% ipython --no-banner

In [1]: import numpy as np

In [2]: import numpy.linalg as la

In [3]: np.set_printoptions(suppress=True, linewidth=120)

In [4]: data = np.load("run12.npy")

In [5]: data
Out[5]: 
array([[ -8,   3,  -7,  -2,  11,   7,   3,   0],
       [ -5,   3,  -4,  -1,   8,   4,   2,   1],
       [ -6,   0,  -6,  -2,   6,   6,   2,  -2],
       [ -3,   0,  -3,  -1,   3,   3,   1,  -1],
       [ -4,  -3,  -5,  -2,   1,   5,   1,  -4],
       [  2,   6,   4,   2,   4,  -4,   0,   6],
       [ 11,   6,  13,   5,  -5, -13,  -3,   9]])

In [6]: u = np.array([4, -5, -4])

In [7]: np.cross(data[3, :3], data[0, :3])
Out[7]: array([ 9,  3, -9])

In [8]: np.convolve(data[3], u)
Out[8]: array([-12,  15,   0,  11,  29,   1, -23, -21,   1,   4])

In [9]: np.polyval(u, data[3])
Out[9]: array([47, -4, 47,  5, 17, 17, -5,  5])

In [10]: np.correlate(data[3], data[0], "full")
Out[10]: array([  0,  -9, -21, -42, -18, -10,  16, 104,  29,  -2, -17, -20, -14, -11,   8])

In [11]: Uu, sv, VT = la.svd(data)

In [12]: np.argmax(sv[:-1] / (sv[1:] + 1e-6)) + 1
Out[12]: np.int64(2)

In [13]: other = Uu[:, :2] @ np.diag(sv[:2]) @ VT[:2]

In [14]: round(float(la.norm(data - other, 2)), 3), round(sv[2], 3)
Out[14]: (0.0, np.float64(0.0))

In [15]: round(float(np.abs(data - other).max()), 3)
Out[15]: 0.0

In [16]: la.matrix_rank(other)
Out[16]: np.int64(2)

In [17]: other.round(3) + 0
Out[17]: 
array([[ -8.,   3.,  -7.,  -2.,  11.,   7.,   3.,   0.],
       [ -5.,   3.,  -4.,  -1.,   8.,   4.,   2.,   1.],
       [ -6.,   0.,  -6.,  -2.,   6.,   6.,   2.,  -2.],
       [ -3.,   0.,  -3.,  -1.,   3.,   3.,   1.,  -1.],
       [ -4.,  -3.,  -5.,  -2.,   1.,   5.,   1.,  -4.],
       [  2.,   6.,   4.,   2.,   4.,  -4.,   0.,   6.],
       [ 11.,   6.,  13.,   5.,  -5., -13.,  -3.,   9.]])

In [18]: la.matrix_rank(data, rtol=0.1)
Out[18]: np.int64(2)

In [19]: round(la.norm(data, 2) / la.norm(data), 3)
Out[19]: np.float64(0.906)

In [20]: np.argsort(-la.norm(data, axis=0).round(6), kind="stable")[:3]
Out[20]: array([2, 5, 0])

In [21]: [round(float(x), 3) for x in la.svd(data, compute_uv=False)[:3]]
Out[21]: [35.059, 16.336, 0.0]

In [22]: feats = np.load("w.npy")

In [23]: feats
Out[23]: 
array([[-1.2  ,  0.   ,  1.   ,  0.3  ,  1.501, -0.2  , -1.4  ],
       [ 0.2  ,  1.7  ,  0.2  , -1.6  ,  2.261,  0.1  , -2.2  ],
       [-2.3  ,  1.8  ,  0.1  ,  0.6  , -1.231,  1.6  ,  1.2  ],
       [-0.8  , -1.   ,  0.6  , -0.8  , -0.682,  0.5  ,  0.7  ],
       [-1.5  ,  1.6  ,  0.1  ,  0.2  , -1.248, -1.1  ,  1.2  ],
       [ 1.3  ,  1.1  , -1.4  , -0.7  , -2.365,  1.   ,  2.4  ],
       [ 0.5  , -0.1  , -1.1  ,  0.   ,  0.178, -1.7  , -0.2  ],
       [ 0.   , -2.1  , -0.2  ,  3.1  ,  1.243, -1.6  , -1.3  ],
       [ 0.2  ,  1.7  , -1.2  , -2.5  ,  0.103, -0.1  , -0.1  ],
       [-1.9  ,  1.2  , -1.7  ,  1.   ,  3.344,  0.5  , -3.4  ],
       [ 2.3  , -0.2  ,  0.   , -1.   , -1.408, -0.7  ,  1.3  ],
       [ 0.   , -0.1  ,  0.2  , -1.2  ,  0.236,  0.4  , -0.3  ],
       [-1.   ,  2.3  , -0.2  ,  0.1  ,  1.262, -1.9  , -1.2  ],
       [ 0.3  , -0.6  ,  1.2  ,  0.3  ,  0.477, -0.8  , -0.4  ],
       [ 0.9  , -0.6  ,  0.   , -2.5  , -1.091,  0.6  ,  1.1  ],
       [-0.4  , -1.8  , -1.4  ,  0.9  , -0.741,  0.   ,  0.8  ],
       [ 0.   ,  4.1  ,  0.9  , -0.3  ,  0.413,  0.4  , -0.5  ],
       [-1.1  ,  0.2  ,  1.6  ,  2.   , -0.478,  0.7  ,  0.5  ],
       [-0.6  ,  0.7  ,  0.9  ,  2.4  , -1.406,  1.6  ,  1.3  ],
       [ 0.6  ,  1.1  ,  0.8  , -1.9  ,  0.664,  0.6  , -0.6  ],
       [-0.6  ,  1.   , -0.9  , -1.6  , -1.332,  0.1  ,  1.3  ],
       [-0.6  ,  0.6  ,  0.4  , -1.2  , -0.028,  0.2  ,  0.   ],
       [ 0.   ,  0.4  , -0.3  ,  1.6  , -0.465, -2.2  ,  0.4  ],
       [ 0.3  , -0.5  ,  1.7  , -0.3  ,  0.281,  0.   , -0.3  ],
       [ 0.4  ,  0.9  ,  0.   ,  1.6  , -1.215,  1.1  ,  1.3  ],
       [ 0.3  ,  1.1  , -0.8  , -0.2  , -0.228,  0.8  ,  0.2  ],
       [-0.4  ,  0.5  ,  0.4  , -0.7  , -1.985, -0.2  ,  1.9  ],
       [ 0.3  , -0.2  , -0.1  ,  0.8  ,  1.04 ,  0.7  , -1.   ],
       [-1.5  ,  1.1  , -0.8  , -1.9  , -0.542,  0.2  ,  0.5  ],
       [ 0.7  ,  0.9  , -0.3  , -1.   ,  0.322,  1.1  , -0.4  ],
       [-0.3  , -1.   ,  1.2  ,  0.5  , -0.934, -0.7  ,  1.   ],
       [-1.4  ,  1.2  , -0.2  ,  1.1  ,  0.86 ,  1.6  , -0.9  ],
       [ 0.4  , -0.7  ,  0.9  , -0.9  ,  1.727, -0.2  , -1.7  ],
       [-1.3  ,  0.2  ,  1.4  ,  1.7  , -1.179,  0.2  ,  1.2  ],
       [ 0.7  , -0.7  ,  0.6  , -0.5  ,  0.06 , -0.8  , -0.1  ],
       [ 0.4  , -1.3  ,  0.2  ,  0.7  ,  0.373, -0.7  , -0.3  ]])

In [24]: x = np.array([1, 1, -1, 1, 2, 2, -3])

In [25]: y = feats @ x

In [26]: np.round(la.pinv(feats) @ feats, 3) + 0
Out[26]: 
array([[1., 0., 0., 0., 0., 0., 0.],
       [0., 1., 0., 0., 0., 0., 0.],
       [0., 0., 1., 0., 0., 0., 0.],
       [0., 0., 0., 1., 0., 0., 0.],
       [0., 0., 0., 0., 1., 0., 0.],
       [0., 0., 0., 0., 0., 1., 0.],
       [0., 0., 0., 0., 0., 0., 1.]])

In [27]: np.round(la.solve(feats.T @ feats, feats.T @ y), 3)
Out[27]: array([ 1.,  1., -1.,  1.,  2.,  2., -3.])

In [28]: rng = np.random.default_rng(19177)

In [29]: y = y + 0.05 * rng.normal(size=36)

In [30]: y.round(3)
Out[30]: 
array([  4.97 ,  11.421,  -2.886,  -5.62 ,  -8.101,  -6.754,  -1.006,   4.382,   0.875,  19.933,  -7.06 ,   0.648,
         3.957,  -0.634,  -6.435,  -3.88 ,   5.98 ,  -1.587,  -1.907,   3.294,  -6.61 ,  -1.244,  -4.215,  -0.663,
        -1.161,   2.551, -11.052,   7.441,  -3.734,   4.956,  -8.293,   8.691,   6.083,  -6.37 ,  -2.342,  -0.137])

In [31]: beta, *_ = la.lstsq(feats, y)

In [32]: beta.round(3)
Out[32]: array([ 1.001,  1.002, -0.997,  1.   ,  2.156,  2.004, -2.844])

In [33]: np.round(la.norm(y - feats @ beta), 3)
Out[33]: np.float64(0.246)
